$ ipython --no-banner

In [1]: import numpy as np

In [2]: np.set_printoptions(precision=2, suppress=True, linewidth=140)

In [3]: B = np.array([[0, 1], [3, 0]])

In [4]: m1 = np.kron(np.eye(2, dtype=int), B)

In [5]: m1
Out[5]: 
array([[0, 1, 0, 0],
       [3, 0, 0, 0],
       [0, 0, 0, 1],
       [0, 0, 3, 0]])

In [6]: # 2 blocks once reordered

In [7]: m1.T @ m1
Out[7]: 
array([[9, 0, 0, 0],
       [0, 1, 0, 0],
       [0, 0, 9, 0],
       [0, 0, 0, 1]])

In [8]: m1 @ m1.T
Out[8]: 
array([[1, 0, 0, 0],
       [0, 9, 0, 0],
       [0, 0, 1, 0],
       [0, 0, 0, 9]])

In [9]: m1[:, 3] @ m1[:, 1]
Out[9]: np.int64(0)

In [10]: np.linalg.norm(m1, axis=0)
Out[10]: array([3., 1., 3., 1.])

In [11]: np.linalg.pinv(m1)
Out[11]: 
array([[0.  , 0.33, 0.  , 0.  ],
       [1.  , 0.  , 0.  , 0.  ],
       [0.  , 0.  , 0.  , 0.33],
       [0.  , 0.  , 1.  , 0.  ]])

In [12]: E = np.array([[4.0, 1.0, 1.0, 1.0, 1.0],
    ...:     [1.0, 4.0, 1.0, 1.0, 1.0],
    ...:     [1.0, 1.0, 4.0, 1.0, 1.0],
    ...:     [1.0, 1.0, 1.0, 4.0, 1.0],
    ...:     [1.0, 1.0, 1.0, 1.0, 4.0]])

In [13]: E
Out[13]: 
array([[4., 1., 1., 1., 1.],
       [1., 4., 1., 1., 1.],
       [1., 1., 4., 1., 1.],
       [1., 1., 1., 4., 1.],
       [1., 1., 1., 1., 4.]])

In [14]: # symmetric, so the eigenvalues are real

In [15]: f, v = E[3], E[0]

In [16]: f @ f
Out[16]: np.float64(20.0)

In [17]: f @ v
Out[17]: np.float64(11.0)

In [18]: p = (f @ v) / (f @ f) * f

In [19]: np.linalg.matrix_rank(np.outer(f, v))
Out[19]: np.int64(1)

In [20]: v - p
Out[20]: array([ 3.45,  0.45,  0.45, -1.2 ,  0.45])

In [21]: p
Out[21]: array([0.55, 0.55, 0.55, 2.2 , 0.55])

In [22]: ev, V = np.linalg.eig(E)

In [23]: np.sort(np.linalg.eigvals(E @ E))
Out[23]: array([ 9.,  9.,  9.,  9., 64.])

In [24]: vec = np.array([-1, -2, 1, 2, -1])

In [25]: target = E @ vec

In [26]: target
Out[26]: array([-4., -7.,  2.,  5., -4.])

In [27]: np.round(np.linalg.solve(E, E[:, 1]), 2) + 0
Out[27]: array([0., 1., 0., 0., 0.])

In [28]: np.linalg.solve(E, target[:-1])
ValueError: solve1: Input operand 1 has a mismatch in its core dimension 0, with gufunc signature (m,m),(m)->(m) (size 4 is different from 5)


In [29]: P = np.triu(np.array([[1, 3, 3, 8, 7],
    ...:     [3, 6, 7, 3, 2],
    ...:     [8, 4, 0, 3, 2],
    ...:     [5, 8, 7, 8, 1],
    ...:     [2, 8, 7, 4, 6]]), 1) + np.eye(5)

In [30]: B = P @ E @ np.linalg.inv(P)

In [31]: np.trace(B), np.trace(E)
Out[31]: (np.float64(20.0), np.float64(20.0))

In [32]: X = np.load("test17.npy")

In [33]: X
Out[33]: 
array([[14., 12.,  6., 24.,  6.,  6.],
       [12., 21.,  8., 32.,  8.,  8.],
       [ 6.,  8.,  9., 16.,  4.,  4.],
       [24., 32., 16., 69., 16., 16.],
       [ 6.,  8.,  4., 16.,  9.,  4.],
       [ 6.,  8.,  4., 16.,  4.,  9.]])

In [34]: vec = np.array([3, 3, -1, 2, -1, -1])

In [35]: target = X @ vec

In [36]: b, lr = np.zeros(6), 1 / np.linalg.norm(X, 2) ** 2

In [37]: for i in range(30):
    ...:     b -= lr * X.T @ (X @ b - target)
    ...:     if i % 5 == 0: print(i, round(np.linalg.norm(X @ b - target), 2))
    ...: 
0 19.63
5 19.41
10 19.2
15 18.99
20 18.78
25 18.57

In [38]: round(np.linalg.cond(X), 2)
Out[38]: np.float64(21.2)

In [39]: U, sig, VT = np.linalg.svd(X, full_matrices=False)

In [40]: sig / sig[0]
Out[40]: array([1.  , 0.05, 0.05, 0.05, 0.05, 0.05])

In [41]: (sig > 1e-8).sum()
Out[41]: np.int64(6)

In [42]: U.shape, sig.shape, VT.shape
Out[42]: ((6, 6), (6,), (6, 6))

In [43]: np.round(VT @ VT.T, 2) + 0
Out[43]: 
array([[1., 0., 0., 0., 0., 0.],
       [0., 1., 0., 0., 0., 0.],
       [0., 0., 1., 0., 0., 0.],
       [0., 0., 0., 1., 0., 0.],
       [0., 0., 0., 0., 1., 0.],
       [0., 0., 0., 0., 0., 1.]])

In [44]: np.allclose(U * sig @ VT, X)
Out[44]: True

In [45]: sig
Out[45]: array([106.,   5.,   5.,   5.,   5.,   5.])

In [46]: np.abs(VT[0])
Out[46]: array([0.3, 0.4, 0.2, 0.8, 0.2, 0.2])

In [47]: vec = np.array([1, 0, 0, 0, 0, 2])

In [48]: target = X @ vec

In [49]: target
Out[49]: array([26., 28., 14., 56., 14., 24.])

In [50]: np.round(np.linalg.solve(X, -1 * target), 2) + 0
Out[50]: array([-1.,  0.,  0.,  0.,  0., -2.])

In [51]: np.round(np.linalg.solve(X.T, X[3]), 2) + 0
Out[51]: array([0., 0., 0., 1., 0., 0.])

In [52]: np.linalg.solve(X, X[:, 2])
Out[52]: array([ 0., -0.,  1., -0.,  0.,  0.])

In [53]: B = np.array([[-3, 2], [-3, -4], [-4, -2], [0, -2], [0, -1], [5, 1]])

In [54]: X @ B
Out[54]: 
array([[ -72.,  -80.],
       [ -91., -140.],
       [ -58.,  -70.],
       [-152., -250.],
       [ -38.,  -65.],
       [ -13.,  -55.]])

In [55]: np.einsum("ik,kj->ji", X, B)
Out[55]: 
array([[ -72.,  -91.,  -58., -152.,  -38.,  -13.],
       [ -80., -140.,  -70., -250.,  -65.,  -55.]])

In [56]: np.linalg.matrix_rank(np.vstack([X, B.T]))
Out[56]: np.int64(6)

In [57]: B.T @ X.T
Out[57]: 
array([[ -72.,  -91.,  -58., -152.,  -38.,  -13.],
       [ -80., -140.,  -70., -250.,  -65.,  -55.]])

In [58]: np.vstack([X, B.T]).shape
Out[58]: (8, 6)

In [59]: np.einsum("ij,ij->i", X, X)
Out[59]: array([1024., 1801.,  469., 7129.,  469.,  469.])

In [60]: ev, V = np.linalg.eigvalsh(X)
ValueError: too many values to unpack (expected 2)


In [61]: ev, V = np.linalg.eigh(X)

In [62]: (ev > 1e-8).sum(), (ev < -1e-8).sum()
Out[62]: (np.int64(6), np.int64(0))

In [63]: np.abs(V[:, -1])
Out[63]: array([0.3, 0.4, 0.2, 0.8, 0.2, 0.2])

In [64]: ev.sum(), np.trace(X)
Out[64]: (np.float64(131.0), np.float64(131.0))

In [65]: np.abs(V[:, -1]).round(6).argmax()
Out[65]: np.int64(3)

In [66]: np.round(V.T @ X @ V, 2) + 0
Out[66]: 
array([[  5.,   0.,   0.,   0.,   0.,   0.],
       [  0.,   5.,   0.,   0.,   0.,   0.],
       [  0.,   0.,   5.,   0.,   0.,   0.],
       [  0.,   0.,   0.,   5.,   0.,   0.],
       [  0.,   0.,   0.,   0.,   5.,   0.],
       [  0.,   0.,   0.,   0.,   0., 106.]])

In [67]: np.round(V.T @ V, 2) + 0
Out[67]: 
array([[1., 0., 0., 0., 0., 0.],
       [0., 1., 0., 0., 0., 0.],
       [0., 0., 1., 0., 0., 0.],
       [0., 0., 0., 1., 0., 0.],
       [0., 0., 0., 0., 1., 0.],
       [0., 0., 0., 0., 0., 1.]])

In [68]: mat = np.loadtxt("arr.csv", delimiter=",")

In [69]: mat
Out[69]: 
array([[ 2., -3.,  0.],
       [-3.,  0., -3.],
       [ 0., -3.,  2.]])

In [70]: # symmetric, so the eigenvalues are real

In [71]: B = np.linalg.inv(mat)

In [72]: np.allclose(B, mat.T)
Out[72]: False

In [73]: np.linalg.det(mat) * B
Out[73]: 
array([[-9.,  6.,  9.],
       [ 6.,  4.,  6.],
       [ 9.,  6., -9.]])

In [74]: round(np.linalg.slogdet(mat)[0], 2)
Out[74]: np.float64(-1.0)

In [75]: np.round(mat @ B, 2) + 0
Out[75]: 
array([[1., 0., 0.],
       [0., 1., 0.],
       [0., 0., 1.]])

In [76]: np.round(np.linalg.det(mat) * np.linalg.det(B), 2)
Out[76]: np.float64(1.0)

In [77]: round(float(np.linalg.cond(mat)), 2)
Out[77]: 2.68

In [78]: (np.abs(B) > 1e-9).astype(int)
Out[78]: 
array([[1, 1, 1],
       [1, 1, 1],
       [1, 1, 1]])

In [79]: np.round(np.linalg.inv(B), 2) + 0
Out[79]: 
array([[ 2., -3.,  0.],
       [-3.,  0., -3.],
       [ 0., -3.,  2.]])

In [80]: B
Out[80]: 
array([[ 0.25, -0.17, -0.25],
       [-0.17, -0.11, -0.17],
       [-0.25, -0.17,  0.25]])
